>>> import numpy as np
>>> from numpy import linalg as LA
>>> np.set_printoptions(precision=2, suppress=True, linewidth=140)
>>> X = np.load("sample6.npy")
>>> X
array([[ 5,  0,  0,  0,  0,  0,  0,  0],
       [ 0,  0,  0,  0,  0,  0,  6,  0],
       [ 0,  0,  0,  0,  0, -8,  0,  0],
       [ 0, -4,  0,  0,  0,  0,  0,  0],
       [ 0,  0,  0,  0,  0,  0,  0,  6],
       [ 0,  0,  0,  5,  0,  0,  0,  0],
       [ 0,  0,  0,  0,  2,  0,  0,  0],
       [ 0,  0,  4,  0,  0,  0,  0,  0]])
>>> Q, r_ = LA.qr(X)
>>> Q
array([[ 1.,  0.,  0.,  0.,  0.,  0.,  0.,  0.],
       [-0.,  0.,  0.,  0.,  0.,  0., -1.,  0.],
       [-0., -0.,  0.,  0.,  0.,  1.,  0.,  0.],
       [-0.,  1., -0.,  0.,  0.,  0.,  0.,  0.],
       [-0., -0., -0., -0.,  0.,  0.,  0.,  1.],
       [-0., -0., -0., -1., -0.,  0.,  0.,  0.],
       [-0., -0., -0., -0., -1.,  0.,  0.,  0.],
       [-0., -0., -1., -0., -0.,  0.,  0.,  0.]])
>>> Q @ r_
array([[ 5.,  0.,  0.,  0.,  0.,  0.,  0.,  0.],
       [ 0.,  0.,  0.,  0.,  0.,  0.,  6.,  0.],
       [ 0.,  0.,  0.,  0.,  0., -8.,  0.,  0.],
       [ 0., -4.,  0.,  0.,  0.,  0.,  0.,  0.],
       [ 0.,  0.,  0.,  0.,  0.,  0.,  0.,  6.],
       [ 0.,  0.,  0.,  5.,  0.,  0.,  0.,  0.],
       [ 0.,  0.,  0.,  0.,  2.,  0.,  0.,  0.],
       [ 0.,  0.,  4.,  0.,  0.,  0.,  0.,  0.]])
>>> np.abs(np.diag(r_))
array([5., 4., 4., 5., 2., 8., 6., 6.])
>>> r0 = np.array([-3, -1, -3, 0, -5, 1, -4, -1])
>>> out = X + np.outer(r0, np.eye(8)[3])
>>> round(LA.det(out) / LA.det(X), 2), round(float(1 + LA.solve(X, r0)[3]), 2)
(np.float64(1.2), 1.2)
>>> out
array([[ 5.,  0.,  0., -3.,  0.,  0.,  0.,  0.],
       [ 0.,  0.,  0., -1.,  0.,  0.,  6.,  0.],
       [ 0.,  0.,  0., -3.,  0., -8.,  0.,  0.],
       [ 0., -4.,  0.,  0.,  0.,  0.,  0.,  0.],
       [ 0.,  0.,  0., -5.,  0.,  0.,  0.,  6.],
       [ 0.,  0.,  0.,  6.,  0.,  0.,  0.,  0.],
       [ 0.,  0.,  0., -4.,  2.,  0.,  0.,  0.],
       [ 0.,  0.,  4., -1.,  0.,  0.,  0.,  0.]])
>>> LA.matrix_rank(LA.inv(out) - LA.inv(X), tol=1e-8)
np.int64(1)
>>> ang = np.radians(60)
>>> r_ = np.eye(8)
>>> r_[0, 0] = r_[3, 3] = np.cos(ang)
>>> r_[0, 3], r_[3, 0] = -np.sin(ang), np.sin(ang)
>>> r_
array([[ 0.5 ,  0.  ,  0.  , -0.87,  0.  ,  0.  ,  0.  ,  0.  ],
       [ 0.  ,  1.  ,  0.  ,  0.  ,  0.  ,  0.  ,  0.  ,  0.  ],
       [ 0.  ,  0.  ,  1.  ,  0.  ,  0.  ,  0.  ,  0.  ,  0.  ],
       [ 0.87,  0.  ,  0.  ,  0.5 ,  0.  ,  0.  ,  0.  ,  0.  ],
       [ 0.  ,  0.  ,  0.  ,  0.  ,  1.  ,  0.  ,  0.  ,  0.  ],
       [ 0.  ,  0.  ,  0.  ,  0.  ,  0.  ,  1.  ,  0.  ,  0.  ],
       [ 0.  ,  0.  ,  0.  ,  0.  ,  0.  ,  0.  ,  1.  ,  0.  ],
       [ 0.  ,  0.  ,  0.  ,  0.  ,  0.  ,  0.  ,  0.  ,  1.  ]])
>>> out = X @ r_.T
>>> out
array([[ 2.5 ,  0.  ,  0.  ,  4.33,  0.  ,  0.  ,  0.  ,  0.  ],
       [ 0.  ,  0.  ,  0.  ,  0.  ,  0.  ,  0.  ,  6.  ,  0.  ],
       [ 0.  ,  0.  ,  0.  ,  0.  ,  0.  , -8.  ,  0.  ,  0.  ],
       [ 0.  , -4.  ,  0.  ,  0.  ,  0.  ,  0.  ,  0.  ,  0.  ],
       [ 0.  ,  0.  ,  0.  ,  0.  ,  0.  ,  0.  ,  0.  ,  6.  ],
       [-4.33,  0.  ,  0.  ,  2.5 ,  0.  ,  0.  ,  0.  ,  0.  ],
       [ 0.  ,  0.  ,  0.  ,  0.  ,  2.  ,  0.  ,  0.  ,  0.  ],
       [ 0.  ,  0.  ,  4.  ,  0.  ,  0.  ,  0.  ,  0.  ,  0.  ]])
>>> np.allclose(LA.norm(X, axis=1), LA.norm(out, axis=1))
True
>>> round(np.trace(out), 2)
np.float64(2.5)
>>> round(float(np.abs(LA.eigvals(out)).max()), 2)
4.73
>>> np.allclose(out @ out.T, out.T @ out)
False
>>> np.sort(np.abs(LA.eigvals(out)))
array([4.65, 4.65, 4.66, 4.66, 4.68, 4.68, 4.73, 4.73])
>>> out @ out
array([[  6.25, -17.32,   0.  ,  10.83,   0.  ,   0.  ,   0.  ,   0.  ],
       [  0.  ,   0.  ,   0.  ,   0.  ,  12.  ,   0.  ,   0.  ,   0.  ],
       [ 34.64,   0.  ,   0.  , -20.  ,   0.  ,   0.  ,   0.  ,   0.  ],
       [  0.  ,   0.  ,   0.  ,   0.  ,   0.  ,   0.  , -24.  ,   0.  ],
       [  0.  ,   0.  ,  24.  ,   0.  ,   0.  ,   0.  ,   0.  ,   0.  ],
       [-10.83, -10.  ,   0.  , -18.75,   0.  ,   0.  ,   0.  ,   0.  ],
       [  0.  ,   0.  ,   0.  ,   0.  ,   0.  ,   0.  ,   0.  ,  12.  ],
       [  0.  ,   0.  ,   0.  ,   0.  ,   0.  , -32.  ,   0.  ,   0.  ]])
>>> np.allclose(out, out.T)
False
>>> (out - out.T) / 2
array([[ 0.  ,  0.  ,  0.  ,  2.17,  0.  ,  2.17,  0.  ,  0.  ],
       [ 0.  ,  0.  ,  0.  ,  2.  ,  0.  ,  0.  ,  3.  ,  0.  ],
       [ 0.  ,  0.  ,  0.  ,  0.  ,  0.  , -4.  ,  0.  , -2.  ],
       [-2.17, -2.  ,  0.  ,  0.  ,  0.  , -1.25,  0.  ,  0.  ],
       [ 0.  ,  0.  ,  0.  ,  0.  ,  0.  ,  0.  , -1.  ,  3.  ],
       [-2.17,  0.  ,  4.  ,  1.25,  0.  ,  0.  ,  0.  ,  0.  ],
       [ 0.  , -3.  ,  0.  ,  0.  ,  1.  ,  0.  ,  0.  ,  0.  ],
       [ 0.  ,  0.  ,  2.  ,  0.  , -3.  ,  0.  ,  0.  ,  0.  ]])
>>> (out + out.T) / 2
array([[ 2.5 ,  0.  ,  0.  ,  2.17,  0.  , -2.17,  0.  ,  0.  ],
       [ 0.  ,  0.  ,  0.  , -2.  ,  0.  ,  0.  ,  3.  ,  0.  ],
       [ 0.  ,  0.  ,  0.  ,  0.  ,  0.  , -4.  ,  0.  ,  2.  ],
       [ 2.17, -2.  ,  0.  ,  0.  ,  0.  ,  1.25,  0.  ,  0.  ],
       [ 0.  ,  0.  ,  0.  ,  0.  ,  0.  ,  0.  ,  1.  ,  3.  ],
       [-2.17,  0.  , -4.  ,  1.25,  0.  ,  0.  ,  0.  ,  0.  ],
       [ 0.  ,  3.  ,  0.  ,  0.  ,  1.  ,  0.  ,  0.  ,  0.  ],
       [ 0.  ,  0.  ,  2.  ,  0.  ,  3.  ,  0.  ,  0.  ,  0.  ]])
>>> W0 = np.loadtxt("block11.csv", delimiter=",")
>>> W0
array([[9., 0., 0., 0., 0.],
       [0., 0., 2., 1., 0.],
       [0., 4., 2., 6., 0.],
       [0., 3., 4., 9., 0.],
       [0., 0., 0., 0., 0.]])
>>> proj = np.triu(np.array([[6, 6, 3, 5, 6],
...     [7, 5, 4, 7, 7],
...     [1, 8, 7, 3, 5],
...     [1, 9, 9, 2, 8],
...     [5, 3, 0, 0, 3]]), 1) + np.eye(5)
>>> out = proj @ W0 @ LA.inv(proj)
>>> round(float(LA.det(out)), 2)
0.0
>>> U, sig, Vh = LA.svd(W0)
>>> V = Vh[:(sig > 1e-8).sum()]
>>> rng = np.random.default_rng(91)
>>> x = W0[0] + -2 * W0[3] + rng.integers(2) * np.eye(5)[1]
>>> x
array([  9.,  -5.,  -8., -18.,   0.])
>>> np.allclose(V.T @ V @ x, x)
True
>>> np.round(LA.norm(x - V.T @ V @ x), 2)
np.float64(0.0)
>>> r0 = np.array([0, 3, 2])
>>> np.cross(W0[0, :3], W0[2, :3])
array([  0., -18.,  36.])
>>> np.polyval(r0, W0[0])
array([29.,  2.,  2.,  2.,  2.])
>>> np.convolve(W0[0], r0)
array([ 0., 27., 18.,  0.,  0.,  0.,  0.])
>>> E = np.load("case12.npy")
>>> E
array([[-0.1,  1.2,  1.9,  0.5,  0.5,  1.7, -2.1,  1. ],
       [ 0.2,  0. , -1.5,  2.1, -2.1,  0.4, -0.6, -0.8],
       [-0.8,  1.2,  0.3,  2.9, -2.2, -0.4,  1. ,  1.5],
       [ 0.7,  1. , -0.2, -0.3,  0.4, -0.7, -0.5,  1.6],
       [-0.5, -0.1,  1.8,  0.5,  0.5,  1.4,  0.2,  0.1],
       [ 0.2, -0.2,  0.4,  1.4, -0.2, -1.4, -0.3, -0.2],
       [ 0.6, -1.6, -2.2, -0.1,  1.7,  0.2, -0.2, -1.2],
       [-0.3,  0.4,  0.6, -0.9, -1.6, -0.3,  0.2, -0.3],
       [ 0.6,  0.5, -0.5, -0.1,  0.1, -0.7, -0.1,  1.2],
       [-1.2, -1.5,  0.2, -0.6, -0.1, -1. , -1.2, -0.3],
       [ 0.2,  1.6, -0.5,  0.2,  0.3,  1.5, -1. , -0.5]])
>>> w1 = np.array([[3, 0, 3, 2, 3],
...     [-3, -3, -3, 2, -2],
...     [1, 2, -1, -3, -2],
...     [0, 1, -3, -3, 3],
...     [2, 1, 1, 0, -2],
...     [3, -2, 1, 2, 1],
...     [3, -2, 2, -1, -3],
...     [-1, -1, -1, 2, 3]])
>>> coef = np.array([5, 1, 0, 7, 5])
>>> H = np.maximum(E @ w1 + coef, 0)
>>> LA.matrix_rank(H)
np.int64(5)
>>> (H > 0).astype(int)
array([[1, 1, 0, 1, 1],
       [1, 0, 0, 1, 1],
       [0, 0, 0, 0, 1],
       [0, 0, 0, 1, 1],
       [1, 1, 0, 1, 1],
       [1, 1, 0, 0, 1],
       [1, 1, 1, 1, 1],
       [1, 0, 0, 1, 1],
       [1, 0, 0, 1, 1],
       [0, 1, 0, 1, 1],
       [1, 0, 0, 1, 1]])
>>> cent = np.array([[0, 3, 1], [0, 2, 2], [2, 0, 3], [3, 3, 0], [0, 2, 1]])
>>> w1 @ cent
array([[ 12,  21,  15],
       [  0, -13, -20],
       [-11,  -6,   0],
       [-15,  -1,  -4],
       [  2,   4,   5],
       [  8,  13,   3],
       [  1,  -4,   2],
       [  4,   7,  -3]])
>>> (H @ cent).round(6).argmax(axis=1)
array([1, 1, 1, 1, 1, 1, 1, 1, 1, 1, 1])
>>> F = np.array([[4, -3, 4, 3, 3, 2, -3, -1, -5, 1, -1, 3],
...     [-3, 5, -5, 3, -3, -4, 5, 4, 0, 3, 5, -3],
...     [-2, -4, 0, 3, -2, -3, 5, -5, 4, -5, -2, -4],
...     [0, 4, -4, 4, 0, -5, 2, 2, 0, 5, 5, 3]])
>>> F[-1] = F[0] + 3 * F[1]
>>> F
array([[  4,  -3,   4,   3,   3,   2,  -3,  -1,  -5,   1,  -1,   3],
       [ -3,   5,  -5,   3,  -3,  -4,   5,   4,   0,   3,   5,  -3],
       [ -2,  -4,   0,   3,  -2,  -3,   5,  -5,   4,  -5,  -2,  -4],
       [ -5,  12, -11,  12,  -6, -10,  12,  11,  -5,  10,  14,  -6]])
>>> # rank 3
>>> rk = LA.matrix_rank(F)
>>> rk
np.int64(3)
>>> null = LA.svd(F)[2][rk:].T
>>> np.allclose(F @ null, 0)
True
>>> null.shape
(12, 9)
